$ python -q
>>> import numpy as np
>>> np.set_printoptions(precision=3, suppress=True, linewidth=100)
>>> M = np.load("test3.npy")
>>> M
array([[2, 2, 3, 1],
       [2, 2, 2, 3],
       [3, 2, 2, 2],
       [1, 3, 2, 2]])
>>> # symmetric
>>> np.linalg.norm(M, axis=1)
array([4.243, 4.583, 4.583, 4.243])
>>> M[2] @ M[1]
np.int64(20)
>>> q, R = np.linalg.qr(M)
>>> q.shape, R.shape
((4, 4), (4, 4))
>>> np.allclose(R.T @ R, M.T @ M)
True
>>> np.abs(np.diag(R))
array([4.243, 2.224, 1.086, 1.269])
>>> np.round(q.T @ q, 3) + 0
array([[1., 0., 0., 0.],
       [0., 1., 0., 0.],
       [0., 0., 1., 0.],
       [0., 0., 0., 1.]])
>>> K = np.loadtxt("block5.csv", delimiter=",")
>>> K
array([[ 0.657,  1.202,  0.79 ,  0.   , -0.077],
       [ 1.742,  1.074,  2.149,  4.919,  0.149],
       [ 1.938,  2.011,  1.225,  4.681, -0.595],
       [-1.493, -0.973, -1.779, -3.527, -0.019],
       [-4.963, -3.307, -2.36 , -5.287,  1.488],
       [ 5.191,  5.564,  4.05 , 10.281, -0.84 ],
       [ 0.581, -1.234,  0.286,  5.44 , -0.812],
       [ 2.238,  1.299,  1.068,  7.837, -0.96 ],
       [ 2.873,  1.681,  0.455, -2.98 ,  0.224],
       [ 1.697,  1.571,  2.467,  2.031,  0.979],
       [ 0.433, -0.751,  0.134, -1.289,  0.248],
       [ 0.503,  0.8  ,  0.578,  2.496,  0.798],
       [ 0.659,  0.417, -0.254, -3.755, -0.373],
       [ 3.008,  3.513,  3.381,  4.555, -0.366],
       [ 0.585,  0.219,  0.175,  3.153, -0.878],
       [-1.432, -2.204, -2.52 , -3.397, -0.655],
       [ 1.414,  0.782,  0.544, -0.895,  0.718],
       [ 0.759,  0.515,  0.075,  0.031, -0.225],
       [-4.72 , -4.029, -2.671, -5.02 ,  0.989],
       [ 2.771,  1.316,  0.558,  1.077, -0.95 ],
       [-3.162, -3.221, -1.512, -6.562,  1.881],
       [-0.483,  0.115, -0.422, -4.493,  0.448],
       [-1.836, -4.226, -2.588, -0.92 , -1.047],
       [-1.588, -1.978,  0.076, -0.141,  1.05 ],
       [ 1.553,  0.657,  0.313,  3.311, -0.831],
       [-3.646, -2.678, -1.592, -1.018,  0.952],
       [ 1.342,  0.369, -0.752, -6.142, -0.13 ],
       [-1.037, -0.747, -1.077, -6.952, -0.322],
       [ 0.899,  2.939,  1.904,  5.042,  0.477],
       [ 1.075,  1.133,  0.074, -5.509, -0.672],
       [ 0.689,  0.355,  0.103,  4.335, -0.977],
       [-1.005,  0.032,  1.206,  0.684,  1.456],
       [-0.528, -0.293, -0.444, -4.539,  0.89 ],
       [ 1.009, -0.885,  0.043,  1.25 , -0.398],
       [ 2.11 , -0.375,  0.388,  2.452, -0.488],
       [-0.315, -0.21 ,  0.536,  5.991,  0.516],
       [-2.655, -2.008, -1.356, -4.316,  0.027],
       [ 2.092,  0.784, -0.948,  0.521, -2.048],
       [ 1.489,  0.487,  0.125,  2.218, -1.422],
       [-4.928, -4.035, -0.136,  1.176,  2.337],
       [ 7.839,  5.956,  2.525,  5.663, -2.445],
       [ 1.07 ,  2.05 ,  0.768, -1.756,  0.39 ],
       [-2.319, -2.71 , -1.245,  0.887,  0.384]])
>>> cen = K - K.mean(axis=0)
>>> Uu, sigma, Vt = np.linalg.svd(cen, full_matrices=False)
>>> np.searchsorted(np.cumsum(sigma ** 2) / (sigma ** 2).sum(), 0.9) + 1
np.int64(2)
>>> np.linalg.matrix_rank(cen)
np.int64(5)
>>> np.abs(Vt[0]).argmax()
np.int64(3)
>>> np.abs(Vt[-1])
array([0.26 , 0.168, 0.686, 0.098, 0.651])
>>> round(float((sigma ** 2).sum() ** 2 / (sigma ** 4).sum()), 3)
1.617
>>> sigma
array([32.301, 16.014,  7.266,  3.376,  1.942])
>>> (np.sign(Uu[:, 0]) == np.sign(Uu[0, 0])).astype(int)
array([1, 1, 1, 0, 0, 1, 1, 1, 0, 1, 0, 1, 0, 1, 1, 0, 0, 1, 0, 1, 0, 0, 0, 0, 1, 0, 0, 0, 1, 0, 1,
       0, 0, 1, 1, 1, 0, 1, 1, 0, 1, 0, 0])
>>> sigma ** 2 / (sigma ** 2).sum()
array([0.763, 0.187, 0.039, 0.008, 0.003])
